% ipython --no-banner

In [1]: import numpy as np

In [2]: from numpy import linalg as LA

In [3]: np.set_printoptions(suppress=True, linewidth=100)

In [4]: rng = np.random.default_rng(731058)

In [5]: theta = np.sort(rng.uniform(-2, 2, 27))

In [6]: X = np.c_[theta, theta ** 2, theta ** 3] @ np.array([[0, 2, 2], [1, 0, 2], [0, 0, 0]])

In [7]: print(X.round(2) + 0)
[[ 3.01 -3.47  2.55]
 [ 2.73 -3.3   2.15]
 [ 2.23 -2.99  1.47]
 [ 2.04 -2.85  1.22]
 [ 1.31 -2.29  0.33]
 [ 0.82 -1.81 -0.17]
 [ 0.78 -1.77 -0.21]
 [ 0.74 -1.72 -0.24]
 [ 0.49 -1.41 -0.42]
 [ 0.12 -0.68 -0.45]
 [ 0.08 -0.56 -0.4 ]
 [ 0.07 -0.53 -0.39]
 [ 0.02 -0.3  -0.26]
 [ 0.01 -0.17 -0.16]
 [ 0.   -0.09 -0.09]
 [ 0.01  0.2   0.22]
 [ 0.18  0.85  1.21]
 [ 0.59  1.53  2.71]
 [ 0.73  1.71  3.18]
 [ 0.9   1.89  3.69]
 [ 1.01  2.01  4.03]
 [ 1.23  2.22  4.68]
 [ 1.23  2.22  4.69]
 [ 2.23  2.99  7.46]
 [ 2.55  3.2   8.3 ]
 [ 3.    3.47  9.47]
 [ 3.83  3.92 11.59]]

In [8]: np.round(X @ LA.pinv(X) @ X, 2) + 0
Out[8]: 
array([[ 3.01, -3.47,  2.55],
       [ 2.73, -3.3 ,  2.15],
       [ 2.23, -2.99,  1.47],
       [ 2.04, -2.85,  1.22],
       [ 1.31, -2.29,  0.33],
       [ 0.82, -1.81, -0.17],
       [ 0.78, -1.77, -0.21],
       [ 0.74, -1.72, -0.24],
       [ 0.49, -1.41, -0.42],
       [ 0.12, -0.68, -0.45],
       [ 0.08, -0.56, -0.4 ],
       [ 0.07, -0.53, -0.39],
       [ 0.02, -0.3 , -0.26],
       [ 0.01, -0.17, -0.16],
       [ 0.  , -0.09, -0.09],
       [ 0.01,  0.2 ,  0.22],
       [ 0.18,  0.85,  1.21],
       [ 0.59,  1.53,  2.71],
       [ 0.73,  1.71,  3.18],
       [ 0.9 ,  1.89,  3.69],
       [ 1.01,  2.01,  4.03],
       [ 1.23,  2.22,  4.68],
       [ 1.23,  2.22,  4.69],
       [ 2.23,  2.99,  7.46],
       [ 2.55,  3.2 ,  8.3 ],
       [ 3.  ,  3.47,  9.47],
       [ 3.83,  3.92, 11.59]])

In [9]: Xc = X - X.mean(axis=0)

In [10]: V = LA.svd(Xc)[2][:2]

In [11]: B = Xc - Xc @ V.T @ V

In [12]: LA.norm(B, axis=1).round(6).argmax()
Out[12]: np.int64(0)

In [13]: np.round(LA.norm(B) / LA.norm(Xc), 2)
Out[13]: np.float64(0.0)

In [14]: np.round(B.std(axis=0), 2) + 0
Out[14]: array([0., 0., 0.])

In [15]: C2 = np.cov(X, rowvar=False)

In [16]: print(np.argsort(-X.std(axis=0).round(6), kind="stable"))
[2 1 0]

In [17]: C2.shape
Out[17]: (3, 3)

In [18]: np.argwhere(np.triu(np.abs(np.corrcoef(X.T)) > 0.8, 1))
Out[18]: array([], shape=(0, 2), dtype=int64)

In [19]: np.round(LA.eigvalsh(C2)[::-1], 2) + 0
Out[19]: array([15.1,  2.4,  0. ])

In [20]: np.round(np.corrcoef(X.T), 2)
Out[20]: 
array([[1.  , 0.14, 0.76],
       [0.14, 1.  , 0.75],
       [0.76, 0.75, 1.  ]])

In [21]: m1 = np.load("mat.npy")

In [22]: m1
Out[22]: 
array([[  2.26,   9.92,   0.9 ],
       [ 10.15,  10.18,  26.35],
       [ -4.2 ,   6.39, -24.75],
       [ -8.96, -26.4 , -15.23],
       [-38.14,  15.17,  10.67],
       [ 42.18,  36.93,  -3.94],
       [ 22.3 ,  13.38, -27.18],
       [-17.16,   7.99,   6.51],
       [ -0.87, -13.35,  -6.46],
       [-25.79,  -4.37, -25.42],
       [-21.23, -15.96,  -2.57],
       [  5.65,  -3.64,   4.32],
       [-19.47, -43.08,  46.9 ],
       [-11.6 ,  16.82, -15.1 ],
       [ 10.16,   0.41,   4.12],
       [ -9.24, -23.11,   3.95],
       [ -0.62,  -5.3 , -10.76],
       [ 22.51,   2.24, -42.45],
       [  6.88, -12.81,  28.55],
       [  4.59,  -0.66, -11.26],
       [ -1.25,  23.04,  13.49],
       [  4.8 ,  -5.41,  -4.99],
       [-17.38,  -8.32,  47.25],
       [-15.49, -18.  , -19.34],
       [  7.22,  13.39, -19.05],
       [ -0.87,  31.97,  -9.74],
       [ 16.17,  11.07,   1.38]])

In [23]: Xc = m1 - m1.mean(axis=0)

In [24]: V = LA.svd(Xc)[2][:1]

In [25]: B = Xc - Xc @ V.T @ V

In [26]: np.round(np.cov(Xc @ V.T, rowvar=False), 2)
Out[26]: np.float64(575.05)

In [27]: print(round(float(LA.norm(B) / LA.norm(Xc)), 2))
0.68

In [28]: np.round(B.std(axis=0), 2)
Out[28]: array([12.7 , 12.77, 11.93])

In [29]: print(np.round(np.diag(V.T @ V), 2))
[0.21 0.27 0.52]
